% ipython --no-banner

In [1]: import numpy as np

In [2]: from numpy import linalg as LA

In [3]: np.set_printoptions(precision=4, suppress=True, linewidth=100)

In [4]: data = np.loadtxt("layer8.csv", delimiter=",")

In [5]: print(data)
[[1.    0.2   0.04  0.008]
 [0.2   1.    0.2   0.04 ]
 [0.04  0.2   1.    0.2  ]
 [0.008 0.04  0.2   1.   ]]

In [6]: x = np.array([1, 2, 1, 0])

In [7]: rhs = data @ x

In [8]: coef, lr = np.zeros(4), 1 / LA.norm(data, 2) ** 2

In [9]: for i in range(10):
   ...:     coef -= lr * data.T @ (data @ coef - rhs)
   ...:     if i % 2 == 0: print(i, round(LA.norm(data @ coef - rhs), 4))
   ...: 
0 0.5153
2 0.149
4 0.0599
6 0.0268
8 0.0127

In [10]: print(round(LA.cond(data), 4))
1.9206

In [11]: evals, V = LA.eigh(data)

In [12]: print(LA.eigvalsh(data + 3 * np.eye(4)))
[3.7094 3.8455 4.0826 4.3625]

In [13]: print(LA.svd(data, compute_uv=False))
[1.3625 1.0826 0.8455 0.7094]

In [14]: M = np.load("mat.npy")

In [15]: print(M)
[[62  6  5  1]
 [ 4 61  3  1]
 [ 8  4 29  8]
 [ 8  6  5  1]]

In [16]: U, sigma, Vt = LA.svd(M)

In [17]: print(np.argmax(sigma[:-1] / (sigma[1:] + 1e-6)) + 1)
3

In [18]: A2 = U[:, :3] @ np.diag(sigma[:3]) @ Vt[:3]

In [19]: print(LA.matrix_rank(M, rtol=0.05))
3

In [20]: print(round(float(np.abs(M - A2).max()), 4))
0.316

In [21]: print(round(float(LA.norm(M - A2, 2)), 4), np.round(sigma[3], 4))
0.3339 0.3339

In [22]: evals, V = LA.eig(M)

In [23]: print(np.sort(LA.eigvals(M.T)))
[-0.3395 28.5617 56.6284 68.1494]

In [24]: print(np.sort(LA.eigvals(M @ M)))
[   0.1153  815.773  3206.775  4644.3367]

In [25]: print(np.round(M @ V[:, 0] - evals[0] * V[:, 0], 4) + 0)
[0. 0. 0. 0.]

In [26]: print(np.sort(LA.eigvals(LA.inv(M))))
[-2.9455  0.0147  0.0177  0.035 ]

In [27]: print(round(LA.det(M.T), 4))
-37422.0

In [28]: print(round(float(LA.det(M[::-1])), 4))
-37422.0

In [29]: feats = np.array([[-0.9, 0.4, -0.4, 0.4],
    ...:     [-1.6, 0.9, 0.8, 0.9],
    ...:     [-0.8, -0.7, 0.8, 0.5],
    ...:     [0.0, 0.0, -0.9, -0.7]])

In [30]: feats[:, 3] *= 3

In [31]: print(feats)
[[-0.9  0.4 -0.4  1.2]
 [-1.6  0.9  0.8  2.7]
 [-0.8 -0.7  0.8  1.5]
 [ 0.   0.  -0.9 -2.1]]

In [32]: x = np.array([0, 3, -4, -4])

In [33]: rhs = feats @ x

In [34]: print(rhs)
[ -2.  -11.3 -11.3  12. ]

In [35]: print(np.round(LA.solve(feats.T, feats[1]), 4) + 0)
[0. 1. 0. 0.]

In [36]: print(np.round(LA.solve(feats, rhs), 4) + 0)
[ 0.  3. -4. -4.]

In [37]: print(LA.solve(feats, feats[:, 3]))
[-0. -0. -0.  1.]
